% python3 -q
>>> import numpy as np
>>> np.set_printoptions(suppress=True, linewidth=140)
>>> mat = np.load("mat.npy")
>>> print(mat.round(2))
[[0.26 0.44]
 [0.44 0.74]]
>>> vec = np.array([-4, 7])
>>> a = np.maximum(mat @ vec, 0)
>>> print(np.round(mat * (a > 1e-9)[:, None], 2))
[[0.26 0.44]
 [0.44 0.74]]
>>> print(np.round(np.maximum(mat @ (3 * vec), 0), 2))
[ 6.09 10.15]
>>> print(a.round(2))
[2.03 3.38]
>>> print(np.round(mat.T @ a, 2))
[2.03 3.38]
>>> U, s, Vh = np.linalg.svd(mat)
>>> print(s.round(2) + 0)
[1. 0.]
>>> print(np.argmax(s[:-1] / (s[1:] + 1e-6)) + 1)
1
>>> other = U[:, :1] @ np.diag(s[:1]) @ Vh[:1]
>>> print(round(float(np.linalg.norm(mat - other) / np.linalg.norm(mat)), 2))
0.0
>>> print(other.round(2))
[[0.26 0.44]
 [0.44 0.74]]
>>> print(np.linalg.matrix_rank(other))
1
>>> print(round(np.abs(mat - other).max(), 2))
0.0
>>> U, s, Vh = np.linalg.svd(other)
>>> V = Vh[:(s > 1e-8).sum()]
>>> rng = np.random.default_rng(771329)
>>> vec = other[0] + 2 * other[1] + rng.integers(2) * np.eye(2)[0]
>>> print(vec.round(2))
[1.15 1.91]
>>> print(np.round(np.linalg.norm(vec - V.T @ V @ vec), 2))
0.0
>>> print(np.round(V.T @ V, 2))
[[0.26 0.44]
 [0.44 0.74]]
>>> ev, V = np.linalg.eigh(mat)
>>> print(np.round(np.linalg.eigvalsh(mat @ mat), 2) + 0)
[0. 1.]
>>> print(np.round(ev.sum(), 2), np.round(np.trace(mat), 2))
1.0 1.0
>>> print(np.unique(ev.round(6) + 0, return_counts=True)[1])
[1 1]
>>> print(np.round(V @ np.diag(ev) @ V.T, 2))
[[0.26 0.44]
 [0.44 0.74]]
>>> print(np.round(np.linalg.svd(mat, compute_uv=False), 2) + 0)
[1. 0.]
>>> A = np.array([[-0.4, 0.6, -0.7, -0.1, 0.3, 0.4, 3.0],
...     [-1.8, -0.4, 1.7, 0.5, 0.1, 0.0, -1.1],
...     [-0.6, -0.8, -1.0, -0.1, -0.6, 0.4, -0.6],
...     [-0.7, -0.8, 1.1, -0.7, -0.2, -1.1, -0.6],
...     [0.1, 0.0, 0.5, -1.3, -0.2, 1.3, -0.7],
...     [-0.7, 0.0, 0.8, -1.8, 0.8, 2.1, 1.7],
...     [0.5, 1.1, 1.2, 0.8, 1.6, -0.4, 0.4]])
>>> print(A)
[[-0.4  0.6 -0.7 -0.1  0.3  0.4  3. ]
 [-1.8 -0.4  1.7  0.5  0.1  0.  -1.1]
 [-0.6 -0.8 -1.  -0.1 -0.6  0.4 -0.6]
 [-0.7 -0.8  1.1 -0.7 -0.2 -1.1 -0.6]
 [ 0.1  0.   0.5 -1.3 -0.2  1.3 -0.7]
 [-0.7  0.   0.8 -1.8  0.8  2.1  1.7]
 [ 0.5  1.1  1.2  0.8  1.6 -0.4  0.4]]
>>> G = A.T @ A
>>> print(np.allclose(G, G.T))
True
>>> u = np.array([-3, -3, 2, 0, 0, 3, 3])
>>> other = A + np.outer(u, np.eye(7)[1])
>>> print(np.linalg.matrix_rank(other - A))
1
>>> print(np.round(np.linalg.det(other) / np.linalg.det(A), 2), np.round(1 + np.linalg.solve(A, u)[1], 2))
-3.03 -3.03
>>> t = np.radians(60)
>>> r_ = np.eye(7)
>>> r_[5, 5] = r_[4, 4] = np.cos(t)
>>> r_[5, 4], r_[4, 5] = -np.sin(t), np.sin(t)
>>> print(r_.round(2))
[[ 1.    0.    0.    0.    0.    0.    0.  ]
 [ 0.    1.    0.    0.    0.    0.    0.  ]
 [ 0.    0.    1.    0.    0.    0.    0.  ]
 [ 0.    0.    0.    1.    0.    0.    0.  ]
 [ 0.    0.    0.    0.    0.5   0.87  0.  ]
 [ 0.    0.    0.    0.   -0.87  0.5   0.  ]
 [ 0.    0.    0.    0.    0.    0.    1.  ]]
>>> other = A @ r_.T
>>> print(np.round(np.abs(other - A).max(axis=0), 2))
[0.   0.   0.   0.   1.42 1.74 0.  ]
>>> print(np.round(np.linalg.svd(A, compute_uv=False), 2), np.round(np.linalg.svd(other, compute_uv=False), 2))
[4.41 3.51 3.08 2.13 1.45 0.55 0.17] [4.41 3.51 3.08 2.13 1.45 0.55 0.17]
>>> print(np.allclose(np.linalg.norm(A, axis=1), np.linalg.norm(other, axis=1)))
True
>>> other = np.array([[0, 2, 1],
...     [0, 1, 1],
...     [3, 1, 0],
...     [0, 1, 1],
...     [0, 0, 2],
...     [1, 1, 3],
...     [1, 0, 0]])
>>> print(np.round(np.einsum("ik,kj->ji", r_, other), 2))
[[ 0.    0.    3.    0.    0.87  0.5   1.  ]
 [ 2.    1.    1.    1.    0.87  0.5   0.  ]
 [ 1.    1.    0.    1.    3.6  -0.23  0.  ]]
>>> print(np.linalg.matrix_rank(r_ @ other))
3
>>> print(np.round(r_ @ other, 2))
[[ 0.    2.    1.  ]
 [ 0.    1.    1.  ]
 [ 3.    1.    0.  ]
 [ 0.    1.    1.  ]
 [ 0.87  0.87  3.6 ]
 [ 0.5   0.5  -0.23]
 [ 1.    0.    0.  ]]
>>> print(np.round(np.einsum("ik,kj->ij", r_, other), 2))
[[ 0.    2.    1.  ]
 [ 0.    1.    1.  ]
 [ 3.    1.    0.  ]
 [ 0.    1.    1.  ]
 [ 0.87  0.87  3.6 ]
 [ 0.5   0.5  -0.23]
 [ 1.    0.    0.  ]]
>>> print(np.vstack([r_, other.T]).shape)
(10, 7)
